>>> import numpy as np
>>> np.set_printoptions(precision=2, suppress=True, linewidth=100, sign=" ")
>>> M = np.loadtxt("m.csv", delimiter=",")
>>> print(M)
[[  3.68  -8.35   1.13   6.13  -1.97   2.81  -1.51 -10.15  -3.51  -0.37  -2.58  -2.88  -9.94]
 [  3.72  -9.83   0.57   4.27  -0.98   0.65  -3.74  -8.77  -4.01  -1.24  -2.87  -2.43  -9.41]
 [  2.31  -9.74  -0.29   5.38   0.34   3.81  -3.16  -8.13  -1.08   1.19  -3.53  -2.21  -6.6 ]
 [  3.81  -9.39  -1.61   7.47   0.37   2.88  -2.4   -6.69  -3.81   0.07  -4.    -4.17  -8.56]
 [  3.68 -10.5    1.6    3.08  -1.17   3.29  -3.42  -9.37  -3.94  -0.49  -2.91  -4.13  -9.55]
 [  2.63  -9.5   -0.16   5.63   0.26   2.93  -4.34  -8.93  -3.31   2.15  -2.07  -3.24  -7.82]
 [  1.95  -7.82   0.16   7.06   0.28   3.3   -3.7   -8.54  -3.03   1.56  -2.36  -3.76  -8.99]
 [  4.22 -10.2    0.52   5.1    1.05   3.6   -3.16 -10.5   -4.     0.21  -3.3   -4.89 -10.97]
 [  3.35 -10.26  -2.35   6.02   1.05   2.36  -2.79 -10.35  -3.34  -0.65  -2.96  -3.55  -8.2 ]
 [  2.51  -9.39  -0.96   6.16   1.18   2.54  -3.78  -8.47  -3.23  -0.26  -4.87  -4.08  -7.64]
 [  2.15  -8.53  -0.12   3.53   2.49   1.16  -3.33  -9.1   -1.94   0.29  -4.04  -0.8   -7.65]
 [  4.69  -7.81  -0.28   7.64  -0.67   1.94  -2.63  -7.97  -2.77   0.31  -2.59  -2.17  -8.06]
 [  3.26  -9.58  -1.07   5.96  -1.77   1.92  -3.28  -8.08  -1.84  -1.48  -2.36   0.39  -6.87]
 [  3.89  -7.5   -0.74   5.99  -0.33   1.56  -2.08  -9.11  -4.87   1.01  -2.87  -3.22  -8.24]
 [  3.5   -9.49  -0.45   5.82   1.07   3.77  -2.88  -8.56  -0.11  -0.52  -3.28  -3.32 -10.51]
 [  2.52  -9.04   0.88   6.41   1.35   0.69  -5.13  -9.78  -1.48   0.9   -1.73  -2.47  -6.99]
 [  2.71  -7.48  -1.15   6.8    1.33   4.01  -2.69  -9.18  -4.36  -0.66  -3.41  -3.06  -5.8 ]
 [  6.21  -9.32  -0.05   6.12   0.31   2.6   -2.61  -7.61  -3.29  -0.02  -2.94  -3.5  -10.16]
 [  1.46  -9.94   0.92   4.21   1.56   2.66  -1.87  -7.89  -1.25  -0.97  -3.67  -2.43  -9.13]
 [  3.09  -9.17   3.21   6.    -2.43   4.59  -4.25  -9.7   -2.5   -1.5   -1.3   -2.52  -7.81]
 [  2.95  -8.97   1.06   5.19   1.13   4.5   -4.35 -10.01  -3.23   1.49  -4.6   -2.29 -10.34]
 [  2.33 -10.15  -0.79   5.5    1.27   3.31  -3.05  -9.87  -3.13   0.77  -2.25  -3.98  -8.7 ]
 [  3.88  -9.23   0.5    5.     0.57   3.43  -4.7  -10.07  -3.3   -0.07  -3.27  -3.2   -8.22]
 [  2.29  -9.08   0.98   5.31   0.11   5.22  -1.99 -10.9   -4.84   1.76  -2.29  -3.73  -7.7 ]
 [  3.02  -8.48   0.3    6.27  -0.33   3.84  -0.95 -10.26  -3.17  -1.06  -3.12  -3.44 -10.66]
 [  4.19  -9.65  -1.75   5.96  -0.38   1.96  -1.62 -10.16  -2.6    0.61  -2.73  -2.46  -9.65]]
>>> Xs = M - M.mean(axis=1)
Traceback (most recent call last):
  File "<python-input-4>", line 1, in <module>
    Xs = M - M.mean(axis=1)
         ~~^~~~~~~~~~~~~~~~
ValueError: operands could not be broadcast together with shapes (26,13) (26,) 
>>> Xs = M - M.mean(axis=0)
>>> left, s, vt = np.linalg.svd(Xs, full_matrices=False)
>>> print(np.abs(vt[0]).argmax())
12
>>> print((np.sign(left[:, 0]) == np.sign(left[0, 0])).astype(int))
[ 1  1  0  0  1  0  0  1  0  0  0  0  0  1  1  0  0  1  0  1  1  1  1  1  1  1]
>>> print(np.round(Xs.mean(axis=0), 2) + 0)
[ 0.  0.  0.  0.  0.  0.  0.  0.  0.  0.  0.  0.  0.]
>>> print(np.linalg.matrix_rank(Xs))
13
>>> print(np.round(np.abs(vt[-1]), 2) + 0)
[ 0.    0.57  0.4   0.47  0.23  0.12  0.21  0.04  0.24  0.07  0.17  0.3   0.05]
>>> print(np.searchsorted(np.cumsum(s ** 2) / (s ** 2).sum(), 0.9) + 1)
9
>>> print(np.round((s ** 2).sum() ** 2 / (s ** 4).sum(), 2))
7.99
